$ python3 -q
>>> import numpy as np
>>> import numpy.linalg as la
>>> np.set_printoptions(precision=3, suppress=True, linewidth=160)
>>> rnd = lambda a: np.round(a, 3) + 0
>>> X = np.array([[1, 0, 0, 0, 0],
...     [1, 1, 0, 0, 0],
...     [1, 1, 1, 0, 0],
...     [-1, -1, -2, 1, 0],
...     [1, -1, 0, -1, 1]])
>>> X
array([[ 1,  0,  0,  0,  0],
       [ 1,  1,  0,  0,  0],
       [ 1,  1,  1,  0,  0],
       [-1, -1, -2,  1,  0],
       [ 1, -1,  0, -1,  1]])
>>> print(rnd(np.sort(la.eigvals(X))))
[1. 1. 1. 1. 1.]
>>> print(la.matrix_rank(X - X[0, 0] * np.eye(5)))
4
>>> T = np.stack([X, 4 * X, X[::-1]])
>>> la.matrix_rank(T)
array([5, 5, 5])
>>> T.shape
(3, 5, 5)
>>> print(la.matrix_rank(T.reshape(3, -1)))
2
>>> np.einsum("bij,cij->bc", T, T)
array([[ 17,  68,   1],
       [ 68, 272,   4],
       [  1,   4,  17]])
>>> T.sum(axis=0)
array([[  6,  -1,   0,  -1,   1],
       [  4,   4,  -2,   1,   0],
       [  6,   6,   6,   0,   0],
       [ -4,  -4, -10,   5,   0],
       [  6,  -5,   0,  -5,   5]])
>>> w, V = la.eig(X)
>>> rnd(np.sort(la.eigvals(X.T)))
array([1., 1., 1., 1., 1.])
>>> print(w)
[1. 1. 1. 1. 1.]
>>> rnd(np.sort(la.eigvals(X @ X)))
array([1., 1., 1., 1., 1.])
>>> X @ V[:, 0] - w[0] * V[:, 0]
array([0., 0., 0., 0., 0.])
>>> rnd(np.sort(la.eigvals(la.inv(X))))
array([1., 1., 1., 1., 1.])
>>> O, V = la.qr(X[:, :4])[0], la.qr(X[:, 4:])[0]
>>> sig = la.svd(O.T @ V, compute_uv=False)
>>> rnd(np.degrees(np.arccos(sig.clip(0, 1))))
array([18.435])
>>> rnd(la.norm(O @ O.T - V @ V.T, 2))
np.float64(1.0)
>>> rnd(sig)
array([0.949])
>>> m1 = np.loadtxt("run17.csv", delimiter=",")
>>> m1
array([[0., 0., 0., 3., 3.],
       [3., 0., 1., 3., 0.],
       [2., 3., 2., 0., 3.],
       [0., 2., 3., 0., 0.],
       [2., 1., 0., 3., 2.],
       [3., 0., 2., 1., 1.],
       [1., 1., 2., 3., 0.],
       [1., 3., 1., 0., 0.]])
>>> x = np.array([2, 2, 3, 1, 3])
>>> y = m1 @ x
>>> c, lr = np.zeros(5), 1 / la.norm(m1, 2) ** 2
>>> for i in range(6):
...     c -= lr * m1.T @ (m1 @ c - y)
...     if i % 1 == 0: print(i, round(la.norm(m1 @ c - y), 3))
... 
0 6.784
1 5.067
2 3.96
3 3.238
4 2.755
5 2.416
>>> print(rnd(c))
[2.141 2.458 2.492 1.372 2.402]
>>> rnd(la.cond(m1))
np.float64(4.267)
>>> T = np.stack([m1, 4 * m1, m1[::-1]])
>>> T.sum(axis=0)
array([[ 1.,  3.,  1., 15., 15.],
       [16.,  1.,  7., 18.,  0.],
       [13., 15., 12.,  1., 16.],
       [ 2., 11., 15.,  3.,  2.],
       [10.,  7.,  3., 15., 10.],
       [17.,  3., 12.,  5.,  8.],
       [ 8.,  5., 11., 18.,  0.],
       [ 5., 15.,  5.,  3.,  3.]])
>>> np.einsum("bij,cij->bc", T, T)
array([[ 135.,  540.,   58.],
       [ 540., 2160.,  232.],
       [  58.,  232.,  135.]])
>>> T.shape
(3, 8, 5)
>>> r0, g = m1[0], m1[2]
>>> r0 @ g
np.float64(9.0)
>>> pr = (r0 @ g) / (r0 @ r0) * r0
>>> la.matrix_rank(np.outer(r0, g))
np.int64(1)
>>> pr
array([0. , 0. , 0. , 1.5, 1.5])
>>> feats = np.loadtxt("sample2.csv", delimiter=",")
>>> rnd(feats)
array([[ 1.   ,  0.   ,  0.   ,  0.   ,  0.   ,  0.   ,  0.   ],
       [ 0.   ,  1.   ,  0.   ,  0.   ,  0.   ,  0.   ,  0.   ],
       [ 0.   ,  0.   ,  1.   ,  0.   ,  0.   ,  0.   ,  0.   ],
       [ 0.   ,  0.   ,  0.   ,  1.   ,  0.   ,  0.   ,  0.   ],
       [ 0.   ,  0.   ,  0.   ,  0.   , -0.707,  0.   , -0.707],
       [ 0.   ,  0.   ,  0.   ,  0.   ,  0.   ,  1.   ,  0.   ],
       [ 0.   ,  0.   ,  0.   ,  0.   ,  0.707,  0.   , -0.707]])
>>> rng = np.random.default_rng(27)
>>> idx = rng.permutation(7)
>>> idx
array([1, 0, 2, 6, 3, 4, 5])
>>> M2 = feats[idx][:, idx]
>>> rnd(M2)
array([[ 1.   ,  0.   ,  0.   ,  0.   ,  0.   ,  0.   ,  0.   ],
       [ 0.   ,  1.   ,  0.   ,  0.   ,  0.   ,  0.   ,  0.   ],
       [ 0.   ,  0.   ,  1.   ,  0.   ,  0.   ,  0.   ,  0.   ],
       [ 0.   ,  0.   ,  0.   , -0.707,  0.   ,  0.707,  0.   ],
       [ 0.   ,  0.   ,  0.   ,  0.   ,  1.   ,  0.   ,  0.   ],
       [ 0.   ,  0.   ,  0.   , -0.707,  0.   , -0.707,  0.   ],
       [ 0.   ,  0.   ,  0.   ,  0.   ,  0.   ,  0.   ,  1.   ]])
>>> rnd(np.trace(M2))
np.float64(3.586)
>>> cent = np.array([[0, 0, 1, 3], [3, 3, 2, 1]])
>>> K = rng.normal(size=(43, 2)) @ cent + np.array([-2, 2, 0, -3])
>>> rnd(K)
array([[-2.504,  1.496,  0.531, -0.567],
       [ 1.362,  5.362,  2.051, -2.448],
       [-5.839, -1.839, -2.996, -5.59 ],
       [-5.59 , -1.59 , -2.863, -5.605],
       [-2.437,  1.563, -2.131, -8.665],
       [-8.486, -4.486, -3.926, -3.967],
       [-1.234,  2.766,  0.525, -2.701],
       [-5.81 , -1.81 , -2.367, -3.751],
       [-2.559,  1.441, -0.683, -4.119],
       [-5.862, -1.862, -2.142, -2.988],
       [ 0.976,  4.976,  2.367, -0.858],
       [-1.328,  2.672, -1.84 , -9.639],
       [-2.511,  1.489, -1.868, -7.75 ],
       [ 1.821,  5.821,  1.867, -3.767],
       [ 0.386,  4.386,  1.648, -2.033],
       [-0.618,  3.382, -0.126, -5.68 ],
       [-4.122, -0.122,  0.008,  0.56 ],
       [-0.556,  3.444,  1.629, -0.521],
       [-5.754, -1.754, -2.568, -4.446],
       [-2.811,  1.189, -0.257, -2.421],
       [ 0.337,  4.337,  2.16 , -0.415],
       [-4.51 , -0.51 , -0.139,  0.767],
       [ 0.102,  4.102,  2.267,  0.296],
       [-0.165,  3.835,  1.299, -2.162],
       [ 0.014,  4.014,  1.474, -1.934],
       [-3.688,  0.312, -0.733, -2.387],
       [-0.007,  3.993,  1.436, -2.015],
       [-3.195,  0.805, -1.648, -5.953],
       [-1.026,  2.974,  1.964,  1.269],
       [-3.683,  0.317, -1.741, -5.417],
       [-0.584,  3.416,  2.365,  1.735],
       [-0.421,  3.579, -0.835, -8.138],
       [-2.31 ,  1.69 , -1.083, -5.732],
       [-2.816,  1.184, -2.129, -8.027],
       [-5.589, -1.589, -3.149, -6.464],
       [ 5.448,  9.448,  5.887,  2.249],
       [-1.404,  2.596,  0.963, -1.104],
       [-2.76 ,  1.24 , -1.734, -6.935],
       [-7.602, -3.602, -4.403, -6.873],
       [-2.177,  1.823,  0.433, -1.407],
       [-6.49 , -2.49 , -3.72 , -6.675],
       [ 2.049,  6.049,  3.144, -0.317],
       [-3.53 ,  0.47 , -0.925, -3.225]])
>>> dist = la.norm(K[:, None] - K[None], axis=-1)
>>> rnd(dist[:5, :5])
array([[ 0.   ,  5.979,  7.74 ,  7.48 ,  8.525],
       [ 5.979,  0.   , 11.792, 11.436,  9.219],
       [ 7.74 , 11.792,  0.   ,  0.376,  5.775],
       [ 7.48 , 11.436,  0.376,  0.   ,  5.458],
       [ 8.525,  9.219,  5.775,  5.458,  0.   ]])
>>> np.flatnonzero(dist[25] < dist.mean() / 2)
array([ 0,  8, 16, 19, 25, 29, 39, 42])
>>> dist[25].round(6).argsort(kind="stable")[:4]
array([25, 42, 19,  8])
>>> np.unravel_index(dist.round(6).argmax(), dist.shape)
(np.int64(35), np.int64(38))
>>> (dist + 1e9 * np.eye(43)).round(6).argmin(axis=1)
array([39, 13,  3,  2, 33, 38, 36, 18, 42,  7, 20,  4, 33,  1, 24, 31, 21, 20,  7, 25, 22, 16, 20, 26, 26, 42, 24, 29, 30, 27, 28, 11, 27, 12,  3, 41, 39, 12,
       40,  0, 34, 10, 25])
>>> W1 = np.array([[2, 5, 0, 4, 5], [4, 1, 0, 5, 4], [4, 1, 1, 3, 2], [4, 2, 3, 4, 4]])
>>> c = np.array([2, 0, -1, 1, -1])
>>> H = np.maximum(K @ W1 + c, 0)
>>> print(la.matrix_rank(H))
5
>>> cent = np.array([[0, 1], [0, 1], [-2, -2], [2, 0], [-1, 2]])
>>> W1 @ cent
array([[ 3, 17],
       [ 6, 13],
       [ 2,  7],
       [-2,  8]])
>>> J = np.loadtxt("x.csv", delimiter=",")
>>> J
array([[-7.,  0.,  0.,  0.,  0.,  0.,  0.,  0.,  0.],
       [ 3.,  2.,  0.,  0.,  0.,  0.,  0.,  0.,  0.],
       [-5., -4.,  8.,  0.,  0.,  0.,  0.,  0.,  0.],
       [-8.,  8., -3., -1.,  0.,  0.,  0.,  0.,  0.],
       [-7., -3., -9., -5.,  0.,  0.,  0.,  0.,  0.],
       [-2., -3.,  3.,  8.,  2., -1.,  0.,  0.,  0.],
       [-6.,  0.,  5., -1.,  7.,  8.,  3.,  0.,  0.],
       [-6.,  4.,  6., -7.,  3., -7.,  8.,  3.,  0.],
       [-2., -5., -3.,  9., -2., -2.,  2.,  0.,  9.]])
>>> rnd(J @ la.pinv(J) @ J)
array([[-7.,  0.,  0.,  0.,  0.,  0.,  0.,  0.,  0.],
       [ 3.,  2.,  0.,  0.,  0.,  0.,  0.,  0.,  0.],
       [-5., -4.,  8.,  0.,  0.,  0.,  0.,  0.,  0.],
       [-8.,  8., -3., -1.,  0.,  0.,  0.,  0.,  0.],
       [-7., -3., -9., -5.,  0.,  0.,  0.,  0.,  0.],
       [-2., -3.,  3.,  8.,  2., -1.,  0.,  0.,  0.],
       [-6.,  0.,  5., -1.,  7.,  8.,  3.,  0.,  0.],
       [-6.,  4.,  6., -7.,  3., -7.,  8.,  3.,  0.],
       [-2., -5., -3.,  9., -2., -2.,  2.,  0.,  9.]])
>>> rnd(np.trace(la.pinv(J) @ J))
np.float64(8.0)
>>> np.abs(np.diag(la.qr(J)[1])) > 1e-9
array([ True,  True,  True,  True,  True,  True,  True,  True, False])
>>> la.matrix_rank(J - J[0, 0] * np.eye(9))
np.int64(8)
>>> rnd(np.sort(la.eigvals(J)))
array([-7., -1., -1.,  0.,  2.,  3.,  3.,  8.,  9.])
>>> r = la.matrix_rank(J)
>>> r
np.int64(8)
>>> N = la.svd(J)[2][r:].T
>>> print([int(la.matrix_rank(np.delete(J, i, axis=0))) for i in range(9)])
[8, 8, 8, 8, 8, 7, 7, 7, 7]
>>> [int(la.matrix_rank(J[:, :j + 1])) for j in range(9)]
[1, 2, 3, 4, 5, 6, 7, 8, 8]
>>> print(rnd(N[:, 0] / N[np.abs(N[:, 0]).round(6).argmax(), 0]))
[ 0.     0.     0.     0.     0.041  0.083 -0.318  1.     0.098]
>>> print(N.shape)
(9, 1)
>>> left, sig, VT = la.svd(K)
>>> np.argmax(sig[:-1] / (sig[1:] + 1e-6)) + 1
np.int64(3)
>>> M2 = left[:, :3] @ np.diag(sig[:3]) @ VT[:3]
>>> rnd(la.norm(K - M2, 2)), rnd(sig[3])
(np.float64(0.0), np.float64(0.0))
>>> print(la.matrix_rank(M2))
3
>>> rnd(la.norm(K - M2) / la.norm(K))
np.float64(0.0)
>>> hat = np.triu(np.array([[3, 1, 3, 2, 2],
...     [1, 0, 2, 0, 0],
...     [1, 3, 0, 1, 1],
...     [1, 3, 3, 0, 1],
...     [1, 1, 1, 2, 2]]), 1) + np.eye(5)
>>> M2 = hat @ X @ la.inv(hat)
>>> M2
array([[ 5., -5., -6., -4.,  2.],
       [ 3.,  0., -7.,  1.,  0.],
       [ 1., -2.,  0., -2.,  1.],
       [ 0., -2.,  2., -2.,  1.],
       [ 1., -2.,  1., -4.,  2.]])
>>> rnd(np.poly(M2))
array([  1.,  -5.,  10., -10.,   5.,  -1.])
>>> A = np.array([[0, 3, 3, 0], [3, 0, 3, 3], [3, 3, 0, 3], [0, 3, 3, 0]])
>>> print(A @ A)
[[18  9  9 18]
 [ 9 27 18  9]
 [ 9 18 27  9]
 [18  9  9 18]]
>>> rnd(np.sort(np.abs(la.eigvals(A))))
array([0.   , 3.   , 4.685, 7.685])
>>> (A + A.T) / 2
array([[0., 3., 3., 0.],
       [3., 0., 3., 3.],
       [3., 3., 0., 3.],
       [0., 3., 3., 0.]])
>>> np.trace(A)
np.int64(0)
>>> np.allclose(A @ A.T, A.T @ A)
True
>>> np.allclose(A, A.T)
True
>>> rnd(la.det(A))
np.float64(0.0)
>>> A.inv()
Traceback (most recent call last):
  File "<python-input-97>", line 1, in <module>
    A.inv()
    ^^^^^
AttributeError: 'numpy.ndarray' object has no attribute 'inv'
>>> w, V = la.eigh(A)
>>> x = np.array([0, 1, 2, 2])
>>> rnd(la.eigvalsh(A[1:, 1:]))
array([-3., -3.,  6.])
>>> (np.sign(V[:, -1].round(6)) == np.sign(V[0, -1].round(6))).astype(int)
array([1, 1, 1, 1])
>>> rnd(V * np.maximum(w, 0) @ V.T)
array([[1.455, 1.864, 1.864, 1.455],
       [1.864, 2.387, 2.387, 1.864],
       [1.864, 2.387, 2.387, 1.864],
       [1.455, 1.864, 1.864, 1.455]])
>>> print(rnd(V * np.abs(w) @ V.T))
[[2.91  0.728 0.728 2.91 ]
 [0.728 4.774 1.774 0.728]
 [0.728 1.774 4.774 0.728]
 [2.91  0.728 0.728 2.91 ]]
>>> idx = rng.permutation(4)
>>> print(idx)
[3 0 2 1]
>>> M2 = A[idx][:, idx]
>>> np.allclose(M2, A)
False
>>> rnd(np.sort(np.abs(la.eigvals(M2))))
array([0.   , 3.   , 4.685, 7.685])
>>> M = np.array([[-1, -2, 2, -9, 4, -5, 9, 8, -3, 5, -9, -1],
...     [8, -2, -5, -6, 9, -4, 2, 4, 2, 4, 6, 3],
...     [6, -1, -8, -4, -6, 7, 1, -2, -9, 5, -2, -2],
...     [-1, -5, 3, -1, 0, 0, -3, -6, -6, -6, 0, -7],
...     [-7, 5, 4, 1, -1, -2, -6, 8, 1, -8, -1, -4],
...     [3, -2, 3, 5, -2, -4, 9, 4, 1, 9, 3, -5]]) * (rng.random((6, 12)) < 0.3)
>>> print(M)
[[ 0 -2  0  0  0  0  9  0  0  5  0  0]
 [ 0  0  0  0  0  0  2  4  2  0  6  0]
 [ 6  0  0  0 -6  0  0  0  0  0  0 -2]
 [ 0  0  0 -1  0  0 -3  0  0 -6  0  0]
 [ 0  0  0  0  0 -2  0  0  0  0 -1  0]
 [ 3  0  0  0 -2 -4  0  0  0  0  3  0]]
>>> C2 = M.T @ M
>>> rnd(la.svd(M, compute_uv=False) ** 2)
array([147.479,  94.512,  60.589,  18.526,  12.223,   1.672])
>>> print(np.diag(C2))
[45  4  0  1 40 20 94 16  4 61 46  4]
>>> def softmax(z):
...     e = np.exp(z - z.max(axis=-1, keepdims=True))
...     return e / e.sum(axis=-1, keepdims=True)
... 
>>> rnd(softmax(M).sum(axis=1))
array([1., 1., 1., 1., 1., 1.])
>>> rnd(softmax(M[2]))
array([0.978, 0.002, 0.002, 0.002, 0.   , 0.002, 0.002, 0.002, 0.002, 0.002, 0.002, 0.   ])
>>> rnd(softmax(M[2] + -3))
array([0.978, 0.002, 0.002, 0.002, 0.   , 0.002, 0.002, 0.002, 0.002, 0.002, 0.002, 0.   ])
>>> S = M @ M.T / np.sqrt(12)
>>> rnd(softmax(S)[2] @ M)
array([ 6.,  0.,  0.,  0., -6.,  0.,  0.,  0.,  0.,  0.,  0., -2.])
>>> rnd(softmax(S + np.triu(np.full(S.shape, -np.inf), 1)))
array([[1.   , 0.   , 0.   , 0.   , 0.   , 0.   ],
       [0.   , 1.   , 0.   , 0.   , 0.   , 0.   ],
       [0.   , 0.   , 1.   , 0.   , 0.   , 0.   ],
       [0.   , 0.   , 0.   , 1.   , 0.   , 0.   ],
       [0.135, 0.024, 0.135, 0.135, 0.571, 0.   ],
       [0.   , 0.003, 0.09 , 0.   , 0.   , 0.907]])
>>> left, sig, VT = la.svd(M, full_matrices=False)
>>> np.abs(left[:, 0]).round(6).argmax()
np.int64(0)
>>> rnd(left.T @ M @ VT.T)
array([[12.144,  0.   ,  0.   ,  0.   ,  0.   ,  0.   ],
       [ 0.   ,  9.722,  0.   ,  0.   ,  0.   ,  0.   ],
       [ 0.   ,  0.   ,  7.784,  0.   ,  0.   ,  0.   ],
       [ 0.   ,  0.   ,  0.   ,  4.304,  0.   ,  0.   ],
       [ 0.   ,  0.   ,  0.   ,  0.   ,  3.496,  0.   ],
       [ 0.   ,  0.   ,  0.   ,  0.   ,  0.   ,  1.293]])
>>> rnd(np.sqrt((sig ** 2).sum())), rnd(la.norm(M))
(np.float64(18.303), np.float64(18.303))
>>> rnd(left.T @ left)
array([[1., 0., 0., 0., 0., 0.],
       [0., 1., 0., 0., 0., 0.],
       [0., 0., 1., 0., 0., 0.],
       [0., 0., 0., 1., 0., 0.],
       [0., 0., 0., 0., 1., 0.],
       [0., 0., 0., 0., 0., 1.]])
>>> print(rnd(np.abs(VT[0])))
[0.018 0.139 0.    0.04  0.015 0.012 0.782 0.071 0.036 0.589 0.117 0.003]
>>> np.allclose(left * sig @ VT, M)
True
>>> rnd(sig / sig[0])
array([1.   , 0.801, 0.641, 0.354, 0.288, 0.106])
